$ python -q
>>> import numpy as np
>>> np.set_printoptions(precision=1, suppress=True, linewidth=100, legacy="1.25")
>>> tidy = lambda a: np.round(a, 1) + 0
>>> mat = np.array([[0.0, -3.0, 0.0, -3.0, 3.0, -2.0, 1.0],
...     [0.0, 6.0, -6.0, -1.0, 3.0, 3.0, 4.0],
...     [0.0, 3.0, 3.0, 3.0, -3.0, 0.0, 8.0],
...     [0.0, -2.0, 3.0, 0.0, -4.0, -7.0, 6.0],
...     [0.0, -2.0, 4.0, 0.0, 8.0, 8.0, -6.0],
...     [0.0, 1.0, -7.0, -2.0, 2.0, 4.0, -2.0],
...     [0.0, -1.0, -1.0, 9.0, 2.0, 1.0, 0.0]])
>>> mat
array([[ 0., -3.,  0., -3.,  3., -2.,  1.],
       [ 0.,  6., -6., -1.,  3.,  3.,  4.],
       [ 0.,  3.,  3.,  3., -3.,  0.,  8.],
       [ 0., -2.,  3.,  0., -4., -7.,  6.],
       [ 0., -2.,  4.,  0.,  8.,  8., -6.],
       [ 0.,  1., -7., -2.,  2.,  4., -2.],
       [ 0., -1., -1.,  9.,  2.,  1.,  0.]])
>>> np.abs(np.diag(np.linalg.qr(mat)[1])) > 1e-9
array([False,  True,  True,  True,  True,  True,  True])
>>> np.unique(mat.round(6), axis=0).shape
(7, 7)
>>> np.allclose(mat[:-1].T @ np.linalg.lstsq(mat[:-1].T, mat[-1])[0], mat[-1])
True
>>> rk = np.linalg.matrix_rank(mat)
>>> rk
6
>>> ns = np.linalg.svd(mat)[2][rk:].T
>>> mat @ ns
array([[0.],
       [0.],
       [0.],
       [0.],
       [0.],
       [0.],
       [0.]])
>>> [int(np.linalg.matrix_rank(mat[:, :j + 1])) for j in range(7)]
[0, 1, 2, 3, 4, 5, 6]
>>> ns.shape
(7, 1)
>>> U, sigma, vt = np.linalg.svd(mat)
>>> V = vt[:(sigma > 1e-8).sum()]
>>> rng = np.random.default_rng(4775)
>>> x0 = mat[4] + 4 * mat[3] + rng.integers(2) * np.eye(7)[2]
>>> x0
array([  0., -10.,  16.,   0.,  -8., -20.,  18.])
>>> np.allclose(V.T @ V @ x0, x0)
True
>>> W1 = np.array([[-4, -9, -6, -2, -2, -2],
...     [-2, 3, 2, -6, 3, 5],
...     [-6, 8, 7, 6, 3, -4],
...     [-9, -7, 8, -8, -4, 2],
...     [8, -1, -3, 7, 8, -7],
...     [3, -1, 4, 8, -6, -6],
...     [-9, -8, -9, -9, -3, -5]])
>>> c = np.array([0, 2, 2, 3, 3, 1])
>>> act = np.maximum(mat @ W1 + c, 0)
>>> np.linalg.matrix_rank(act)
6
>>> Z = np.array([[2, 1, 0], [0, -2, -2], [2, 1, 1], [0, 2, 2], [-2, -2, 1], [2, 2, 0]])
>>> W1 @ Z
array([[-20,   4,   6],
       [  4, -14, -13],
       [-12, -17,   6],
       [ 10,   9,   2],
       [-20,  -9,  21],
       [ 14,  25,  16],
       [-40, -24, -14]])
>>> act @ Z
array([[  6.,  36., 111.],
       [ 58.,  28.,   1.],
       [  0.,   0.,   0.],
       [ 38.,  38.,   0.],
       [334., 430., 437.],
       [212., 178.,  70.],
       [126.,  63.,  63.]])
